>>> import numpy as np
>>> import numpy.linalg as la
>>> np.set_printoptions(suppress=True, linewidth=120)
>>> feats = np.load("w.npy")
>>> feats
array([[7, 1, 1],
       [1, 7, 1],
       [1, 1, 7]])
>>> # symmetric, so the eigenvalues are real
>>> Lm = la.cholesky(feats)
>>> np.round(feats / np.sqrt(np.outer(np.diag(feats), np.diag(feats))), 2)
array([[1.  , 0.14, 0.14],
       [0.14, 1.  , 0.14],
       [0.14, 0.14, 1.  ]])
>>> la.eigvalsh(feats).min() > 0
np.True_
>>> np.round(Lm @ Lm.T, 2)
array([[7., 1., 1.],
       [1., 7., 1.],
       [1., 1., 7.]])
>>> evals, V = la.eigh(feats)
>>> x = np.array([-4, 4, -5])
>>> x @ feats @ x
np.int64(367)
>>> np.round(V * np.maximum(evals, 0) @ V.T, 2)
array([[7., 1., 1.],
       [1., 7., 1.],
       [1., 1., 7.]])
>>> (np.sign(V[:, -1].round(6)) == np.sign(V[0, -1].round(6))).astype(int)
array([1, 1, 1])
>>> hat = np.triu(np.array([[4, 5, -1], [-5, -3, -1], [4, 3, 0]]), 1) + np.eye(3)
>>> M2 = hat @ feats @ la.inv(hat)
>>> round(float(la.det(M2)), 2)
324.0
>>> M2
array([[ 11., -20., -10.],
       [  0.,   6.,   0.],
       [  1.,  -4.,   4.]])
>>> np.trace(M2), np.trace(feats)
(np.float64(21.0), np.int64(21))
>>> np.einsum("ii->", feats)
np.int64(21)
>>> np.round(np.poly(feats), 2)
array([   1.,  -21.,  144., -324.])
>>> np.kron(np.eye(2, dtype=int), feats)
array([[7, 1, 1, 0, 0, 0],
       [1, 7, 1, 0, 0, 0],
       [1, 1, 7, 0, 0, 0],
       [0, 0, 0, 7, 1, 1],
       [0, 0, 0, 1, 7, 1],
       [0, 0, 0, 1, 1, 7]])
>>> round(float(la.eigvals(feats).sum().real), 2)
21.0
>>> round(la.det(2 * feats), 2), np.round(la.det(feats), 2)
(np.float64(2592.0), np.float64(324.0))
>>> round(float(la.det(feats.T)), 2)
324.0
>>> J = np.array([[3, -3, 3, -3], [-3, 4, -3, 4], [3, -3, 3, -3], [-3, 4, -3, 4]])
>>> # rows 0 and 2 are equal
>>> J.sum(axis=0)
array([0, 2, 0, 2])
>>> J.sum(axis=1)
array([0, 2, 0, 2])
>>> J.mean(axis=0)
array([0. , 0.5, 0. , 0.5])
>>> np.count_nonzero(J)
np.int64(16)
>>> J.shape
(4, 4)
>>> np.unravel_index(np.abs(J).argmax(), J.shape)
(np.int64(1), np.int64(1))
>>> J - J[0]
array([[ 0,  0,  0,  0],
       [-6,  7, -6,  7],
       [ 0,  0,  0,  0],
       [-6,  7, -6,  7]])
>>> np.abs(J).max()
np.int64(4)
>>> left, s, VT = la.svd(J)
>>> V = VT[:(s > 1e-8).sum()]
>>> rng = np.random.default_rng(130)
>>> x = J[3] + -3 * J[1] + rng.integers(2) * np.eye(4)[0]
>>> x
array([ 7., -8.,  6., -8.])
>>> np.round(np.diag(V.T @ V), 2)
array([0.5, 0.5, 0.5, 0.5])
>>> np.round(la.norm(x - V.T @ V @ x), 2)
np.float64(0.71)
>>> np.round(V.T @ V, 2) + 0
array([[0.5, 0. , 0.5, 0. ],
       [0. , 0.5, 0. , 0.5],
       [0.5, 0. , 0.5, 0. ],
       [0. , 0.5, 0. , 0.5]])
>>> round(la.det(2 * J), 2), np.round(la.det(J), 2)
(np.float64(0.0), np.float64(0.0))
>>> np.einsum("ij,ji->", J, J)
np.int64(172)
>>> np.round(np.poly(J), 2) + 0
array([  1., -14.,  12.,   0.,   0.])
>>> np.kron(np.eye(2, dtype=int), J)
array([[ 3, -3,  3, -3,  0,  0,  0,  0],
       [-3,  4, -3,  4,  0,  0,  0,  0],
       [ 3, -3,  3, -3,  0,  0,  0,  0],
       [-3,  4, -3,  4,  0,  0,  0,  0],
       [ 0,  0,  0,  0,  3, -3,  3, -3],
       [ 0,  0,  0,  0, -3,  4, -3,  4],
       [ 0,  0,  0,  0,  3, -3,  3, -3],
       [ 0,  0,  0,  0, -3,  4, -3,  4]])
>>> round(float(la.det(J[::-1])), 2)
0.0
>>> W0 = np.arange(9).reshape(3, 3) + 5
>>> W0
array([[ 5,  6,  7],
       [ 8,  9, 10],
       [11, 12, 13]])
>>> # looks like rank 2
>>> left, s, VT = la.svd(W0, full_matrices=False)
>>> np.abs(left[:, 0]).round(6).argmax()
np.int64(2)
>>> np.round(left.T @ W0 @ VT.T, 2) + 0
array([[28.08,  0.  ,  0.  ],
       [ 0.  ,  0.64,  0.  ],
       [ 0.  ,  0.  ,  0.  ]])
>>> round(float(np.sqrt((s ** 2).sum())), 2), round(la.norm(W0), 2)
(28.09, np.float64(28.09))
>>> np.round(VT @ VT.T, 2) + 0
array([[1., 0., 0.],
       [0., 1., 0.],
       [0., 0., 1.]])
>>> np.argsort(-la.norm(W0, axis=0).round(6), kind="stable")[:3]
array([2, 1, 0])
>>> hat = np.triu(np.array([[2, 1, 0], [2, 1, 9], [6, 9, 0]]), 1) + np.eye(3)
>>> M2 = hat @ W0 @ la.inv(hat)
>>> hat @ W0 - W0 @ hat
array([[   8.,    4.,  -44.],
       [  99.,  100.,   36.],
       [   0.,  -11., -108.]])
>>> np.round(la.det(M2), 2)
np.float64(-0.0)
>>> np.round(np.poly(M2), 2) + 0
array([  1., -27., -18.,   0.])
>>> la.matrix_rank(M2)
np.int64(2)
>>> M2
array([[ 13.,   2.,  -1.],
       [107.,  10.,  37.],
       [ 11.,   1.,   4.]])
>>> np.trace(M2), np.trace(W0)
(np.float64(27.0), np.int64(27))
>>> M2 = W0 / la.norm(W0, axis=1, keepdims=True)
>>> G = M2 @ M2.T
>>> (np.abs(G) > 0.9).astype(int)
array([[1, 1, 1],
       [1, 1, 1],
       [1, 1, 1]])
>>> G.round(2)
array([[1., 1., 1.],
       [1., 1., 1.],
       [1., 1., 1.]])
>>> (G - 2 * np.eye(3)).round(6).argmax(axis=1)
array([1, 2, 1])
>>> np.argwhere(np.triu(np.abs(G) > 0.95, 1))
array([[0, 1],
       [0, 2],
       [1, 2]])
>>> x = np.array([0, -8, 2])
>>> h1 = np.maximum(W0 @ x, 0)
>>> W0.T @ h1
array([0, 0, 0])
>>> np.flatnonzero(h1 > 1e-9)
array([], dtype=int64)
>>> h1
array([0, 0, 0])
>>> np.maximum(W0 @ x, 0) - np.maximum(-W0 @ x, 0)
array([-34, -52, -70])
>>> A = np.load("out8.npy")
>>> A
array([[ 2.21, -0.05,  0.51],
       [ 1.8 , -0.24, -0.55],
       [ 1.63,  0.79, -0.31],
       [ 1.71,  0.41, -0.68],
       [ 1.81,  0.01,  0.19],
       [ 1.51,  0.01, -0.35],
       [ 1.66,  0.32, -0.4 ],
       [ 2.  ,  0.01,  0.13],
       [ 1.71, -0.24,  0.61],
       [ 2.11, -0.62,  0.4 ],
       [ 1.79,  0.31, -0.14],
       [ 1.95,  0.56, -0.33],
       [ 1.89,  0.14,  0.  ],
       [ 2.72,  3.06,  1.03],
       [ 3.06,  2.9 ,  0.9 ],
       [ 2.92,  2.99,  0.91],
       [ 3.49,  2.92,  0.77],
       [ 2.76,  2.92,  0.85],
       [ 2.69,  2.67,  0.8 ],
       [ 3.02,  3.41,  0.77],
       [ 3.02,  2.36,  0.82],
       [ 2.78,  2.64,  1.64],
       [ 2.26,  3.1 ,  0.69],
       [ 3.26,  3.08,  0.94],
       [ 3.2 ,  2.65,  1.02],
       [ 3.43,  3.03,  0.75]])
>>> x = np.array([2, 2, 1])
>>> target = A @ x
>>> np.round(la.solve(A.T @ A, A.T @ target), 2)
array([2., 2., 1.])
>>> target = target + 0.3 * rng.normal(size=26)
>>> target.round(2)
array([ 5.11,  2.35,  4.59,  3.58,  4.26,  2.73,  3.6 ,  3.81,  3.55,  3.21,  4.03,  4.16,  3.92, 12.24, 12.47, 13.12,
       13.43, 12.43, 11.24, 13.84, 11.41, 12.8 , 11.14, 13.62, 12.64, 13.56])
>>> b, *_ = la.lstsq(A, target)
>>> b.round(2)
array([1.97, 1.96, 1.16])
>>> Ac = A - A.mean(axis=0)
>>> left, s, VT = la.svd(Ac, full_matrices=False)
>>> np.abs(left[:, 0]).argmax()
np.int64(1)
>>> la.matrix_rank(Ac)
np.int64(3)
>>> np.abs(VT[0]).argmax()
np.int64(1)
>>> np.round(np.abs(VT[-1]), 2)
array([0.85, 0.18, 0.49])
>>> s.round(2)
array([8.19, 1.98, 1.25])
>>> np.round(s ** 2 / (s ** 2).sum(), 2)
array([0.92, 0.05, 0.02])
>>> np.round(Ac.mean(axis=0), 2) + 0
array([0., 0., 0.])
>>> K = np.load("arr.npy")
>>> K.round(2)
array([[ 0.04,  0.05, -0.18],
       [ 0.05,  0.06, -0.24],
       [-0.18, -0.24,  0.9 ]])
>>> # null space of dimension 2
>>> r0 = np.array([-3, -1])
>>> np.round(np.polyval(r0, K[0]), 2)
array([-1.11, -1.14, -0.46])
>>> np.round(np.array([np.convolve(row, r0, "same") for row in K]), 2)
array([[-0.11, -0.18,  0.49],
       [-0.14, -0.24,  0.66],
       [ 0.54,  0.9 , -2.46]])
>>> C = 20 * np.array([[-0.7, 0.6, -1.1, 0.9],
...     [-0.8, -0.2, 0.5, -1.7],
...     [-0.9, 0.2, 1.0, 0.0]])
>>> z = rng.integers(0, 3, 10)
>>> data = C[z] + rng.normal(size=(10, 4))
>>> data.round(2)
array([[-13.52,  -3.96,   8.58, -35.06],
       [-16.78,   4.89,  19.24,  -0.04],
       [-13.63,  12.21, -22.95,  17.34],
       [-17.13,  -2.83,   9.42, -32.88],
       [-14.3 ,  -4.85,  10.24, -33.19],
       [-12.38,  11.11, -21.03,  17.99],
       [-16.37,  -4.54,  10.21, -34.37],
       [-17.32,   4.36,  20.45,   0.36],
       [-15.05,  12.61, -20.46,  17.3 ],
       [-14.62,  12.16, -22.07,  18.2 ]])
>>> C = data[[5, 1]].astype(float)
>>> for _ in range(7):
...     z = la.norm(data[:, None] - C, axis=-1).argmin(axis=1)
...     C = np.array([data[z == j].mean(axis=0) for j in range(2)])
... 
>>> z
array([1, 1, 0, 1, 1, 0, 1, 1, 0, 0])
>>> np.round(C[1] - C[0], 2)
array([ -1.98, -13.18,  34.65, -40.24])
>>> left, s, VT = la.svd(data, full_matrices=False)
>>> np.round(left.T @ data @ VT.T, 2) + 0
array([[90.09,  0.  ,  0.  ,  0.  ],
       [ 0.  , 51.73,  0.  ,  0.  ],
       [ 0.  ,  0.  , 32.99,  0.  ],
       [ 0.  ,  0.  ,  0.  ,  1.43]])
>>> left.shape, s.shape, VT.shape
((10, 4), (4,), (4, 4))
>>> np.abs(left[:, 0]).round(6).argmax()
np.int64(6)
>>> np.round(np.abs(VT[0]), 2)
array([0.14, 0.21, 0.5 , 0.83])
>>> np.round(left.T @ left, 2) + 0
array([[1., 0., 0., 0.],
       [0., 1., 0., 0.],
       [0., 0., 1., 0.],
       [0., 0., 0., 1.]])
>>> left, s, VT = la.svd(data)
>>> np.argmax(s[:-1] / (s[1:] + 1e-6)) + 1
np.int64(3)
>>> s.round(2)
array([90.09, 51.73, 32.99,  1.43])
>>> M2 = left[:, :3] @ np.diag(s[:3]) @ VT[:3]
>>> round(np.abs(data - M2).max(), 2)
np.float64(0.79)
>>> np.round(la.norm(data - M2, 2), 2), round(s[3], 2)
(np.float64(1.43), np.float64(1.43))
>>> la.matrix_rank(data, rtol=0.05)
np.int64(3)
>>> hat = data @ la.solve(data.T @ data, data.T)
>>> np.round(np.trace(hat), 2)
np.float64(4.0)
>>> E = np.loadtxt("dump.csv", delimiter=",")
>>> E
array([[2., 2., 0., 0.],
       [3., 0., 0., 0.],
       [0., 0., 2., 2.],
       [0., 0., 3., 0.]])
>>> # splits into 2 blocks
>>> r0, v = E[3], E[1]
>>> r0 @ v
np.float64(0.0)
>>> p = (r0 @ v) / (r0 @ r0) * r0
>>> la.matrix_rank(np.outer(r0, v))
np.int64(1)
>>> v - p
array([3., 0., 0., 0.])
>>> M2 = np.array([[3, -4], [-3, -4]])
>>> C = np.kron(M2, E)
>>> C.shape
(8, 8)
>>> la.matrix_rank(C)
np.int64(8)
>>> C
array([[  6.,   6.,   0.,   0.,  -8.,  -8.,  -0.,  -0.],
       [  9.,   0.,   0.,   0., -12.,  -0.,  -0.,  -0.],
       [  0.,   0.,   6.,   6.,  -0.,  -0.,  -8.,  -8.],
       [  0.,   0.,   9.,   0.,  -0.,  -0., -12.,  -0.],
       [ -6.,  -6.,  -0.,  -0.,  -8.,  -8.,  -0.,  -0.],
       [ -9.,  -0.,  -0.,  -0., -12.,  -0.,  -0.,  -0.],
       [ -0.,  -0.,  -6.,  -6.,  -0.,  -0.,  -8.,  -8.],
       [ -0.,  -0.,  -9.,  -0.,  -0.,  -0., -12.,  -0.]])
>>> E.sum(axis=0)
array([5., 2., 5., 2.])
>>> E.shape
(4, 4)
>>> np.round(la.svd(E, compute_uv=False), 2)
array([3.81, 3.81, 1.57, 1.57])
>>> np.abs(E).max()
np.float64(3.0)
>>> F = np.loadtxt("mat.csv", delimiter=",")
>>> F
array([[1., 3., 1., 3., 1., 3.],
       [0., 3., 0., 3., 0., 3.],
       [0., 3., 0., 3., 0., 3.],
       [1., 3., 1., 3., 1., 3.],
       [0., 3., 0., 3., 0., 3.],
       [0., 3., 0., 3., 0., 3.]])
>>> np.round(np.trace(la.pinv(F) @ F), 2)
np.float64(2.0)
>>> np.allclose(F[:-1].T @ la.lstsq(F[:-1].T, F[-1])[0], F[-1])
True
>>> np.abs(np.diag(la.qr(F)[1])) > 1e-9
array([ True,  True, False, False, False, False])
>>> x = np.array([3, 0, 2, -2, -2, -3])
>>> h1 = np.maximum(F @ x, 0)
>>> np.maximum(F @ (3 * x), 0)
array([0., 0., 0., 0., 0., 0.])
>>> F.T @ h1
array([0., 0., 0., 0., 0., 0.])
>>> np.maximum(F @ x, 0) - np.maximum(-F @ x, 0)
array([-12., -15., -15., -12., -15., -15.])
>>> left, s, VT = la.svd(F)
>>> np.argmax(s[:-1] / (s[1:] + 1e-6)) + 1
np.int64(2)
>>> s.round(2) + 0
array([12.81,  1.99,  0.  ,  0.  ,  0.  ,  0.  ])
>>> M2 = left[:, :2] @ np.diag(s[:2]) @ VT[:2]
>>> la.matrix_rank(M2)
np.int64(2)
>>> la.matrix_rank(F, rtol=0.05)
np.int64(2)
>>> round(float(la.norm(F - M2) / la.norm(F)), 2)
0.0
>>> M2 = F + rng.integers(-2, 3, (6, 2)) @ rng.integers(-2, 3, (2, 6))
>>> M2
array([[ 3.,  1.,  1.,  7.,  5.,  7.],
       [ 1.,  2.,  0.,  5.,  2.,  5.],
       [ 0.,  3.,  0.,  3.,  0.,  3.],
       [-1.,  9., -7., -1.,  1.,  7.],
       [ 1., -1.,  6.,  5., -1., -1.],
       [-2.,  5.,  0., -1., -4., -1.]])
>>> np.round(la.svd(M2 - F, compute_uv=False), 2) + 0
array([14.54, 11.16,  0.  ,  0.  ,  0.  ,  0.  ])
>>> la.matrix_rank(M2 - F, tol=1e-8)
np.int64(2)
